In [1]: import numpy as np

In [2]: from numpy import linalg as LA

In [3]: np.set_printoptions(suppress=True, linewidth=120)

In [4]: rd = lambda a: np.round(a, 2) + 0

In [5]: E = np.load("m.npy")

In [6]: rd(E)
Out[6]: 
array([[ -9.21,  17.06,  -4.93],
       [  8.79, -16.35,   7.46],
       [ -9.53,  17.51,   1.57],
       [ -8.65,  15.73,   8.82],
       [  2.47,  -4.11, -19.42],
       [ -9.43,  17.29,   3.48],
       [  2.54,  -4.23, -19.38],
       [ -0.42,   1.23, -19.96],
       [ -8.72,  16.23,  -7.78],
       [  2.  ,  -3.24, -19.63],
       [  9.48, -17.49,   2.07],
       [  7.73, -14.49,  11.42],
       [ -6.19,  11.05,  15.48],
       [  4.4 ,  -7.69, -17.93],
       [ -9.44,  17.3 ,   3.43],
       [  2.62,  -4.38, -19.34]])

In [7]: U, s, VT = LA.svd(E)

In [8]: rd(s)
Out[8]: array([61.15, 51.59,  0.  ])

In [9]: Y = U[:, :2] @ np.diag(s[:2]) @ VT[:2]

In [10]: rd(LA.norm(E - Y) / LA.norm(E))
Out[10]: np.float64(0.0)

In [11]: LA.matrix_rank(Y)
Out[11]: np.int64(2)

In [12]: print(LA.matrix_rank(E, rtol=0.05))
2

In [13]: print(rd(LA.norm(E - Y, 2)), rd(s[2]))
0.0 0.0

In [14]: rd(np.abs(E - Y).max())
Out[14]: np.float64(0.0)

In [15]: rd(LA.norm(E, 2) / LA.norm(E))
Out[15]: np.float64(0.76)

In [16]: print(LA.cond(E) > 100)
True

In [17]: [round(float(x), 2) for x in LA.svd(E, compute_uv=False)[:3]]
Out[17]: [61.15, 51.59, 0.0]

In [18]: W0 = np.array([[0, 2, 0],
    ...:     [0, 3, 1],
    ...:     [1, 5, 3],
    ...:     [1, 6, 3],
    ...:     [1, 6, 4],
    ...:     [1, 6, 4],
    ...:     [1, 8, 6],
    ...:     [2, 9, 7],
    ...:     [4, 9, 8],
    ...:     [6, 9, 8],
    ...:     [6, 11, 9],
    ...:     [7, 12, 9],
    ...:     [9, 13, 10],
    ...:     [10, 13, 10],
    ...:     [10, 13, 11],
    ...:     [11, 15, 12],
    ...:     [11, 17, 14],
    ...:     [11, 17, 15],
    ...:     [11, 18, 15]])

In [19]: q, evecs = LA.qr(W0[:, :1])[0], LA.qr(W0[:, 1:])[0]

In [20]: s = LA.svd(q.T @ evecs, compute_uv=False)

In [21]: (s > 0.9).sum()
Out[21]: np.int64(1)

In [22]: rd(np.degrees(np.arccos(s.clip(0, 1))))
Out[22]: array([13.77])

In [23]: M = np.array([[-0.8, -0.8, 0.6],
    ...:     [0.2, -0.9, -1.4],
    ...:     [-0.2, 1.4, 0.6],
    ...:     [0.3, -0.7, 0.2],
    ...:     [0.2, -0.1, 0.4],
    ...:     [0.5, 2.4, -0.6],
    ...:     [0.2, -0.3, 0.0],
    ...:     [1.2, 1.4, -1.0],
    ...:     [0.1, -1.2, 0.3],
    ...:     [-0.3, 0.1, -1.3],
    ...:     [0.6, -0.5, 0.0],
    ...:     [0.0, 2.0, -0.7],
    ...:     [-1.1, 0.9, -0.7],
    ...:     [-1.5, -0.6, 1.5],
    ...:     [-0.4, -0.6, -0.9],
    ...:     [0.9, 2.3, 1.8],
    ...:     [-0.1, -0.6, 0.2],
    ...:     [0.0, 1.4, -0.8]])

In [24]: rng = np.random.default_rng(43627)

In [25]: M[:, 0] = -1 * M[:, 2] + 0.1 * rng.normal(size=18)

In [26]: rd(M)
Out[26]: 
array([[-0.65, -0.8 ,  0.6 ],
       [ 1.45, -0.9 , -1.4 ],
       [-0.79,  1.4 ,  0.6 ],
       [-0.15, -0.7 ,  0.2 ],
       [-0.7 , -0.1 ,  0.4 ],
       [ 0.49,  2.4 , -0.6 ],
       [ 0.02, -0.3 ,  0.  ],
       [ 0.98,  1.4 , -1.  ],
       [-0.28, -1.2 ,  0.3 ],
       [ 1.26,  0.1 , -1.3 ],
       [ 0.07, -0.5 ,  0.  ],
       [ 0.73,  2.  , -0.7 ],
       [ 0.7 ,  0.9 , -0.7 ],
       [-1.53, -0.6 ,  1.5 ],
       [ 0.96, -0.6 , -0.9 ],
       [-1.89,  2.3 ,  1.8 ],
       [-0.25, -0.6 ,  0.2 ],
       [ 0.92,  1.4 , -0.8 ]])

In [27]: Xc = (M - M.mean(axis=0)) / M.std(axis=0)

In [28]: np.argwhere(np.abs(Xc) > 2)
Out[28]: 
array([[15,  0],
       [15,  2]])

In [29]: c = LA.lstsq(np.delete(Xc, 0, axis=1), Xc[:, 0])[0]

In [30]: rd(1 - np.var(Xc[:, 0] - np.delete(Xc, 0, axis=1) @ c))
Out[30]: np.float64(0.99)

In [31]: np.abs(c).argmax()
Out[31]: np.int64(1)
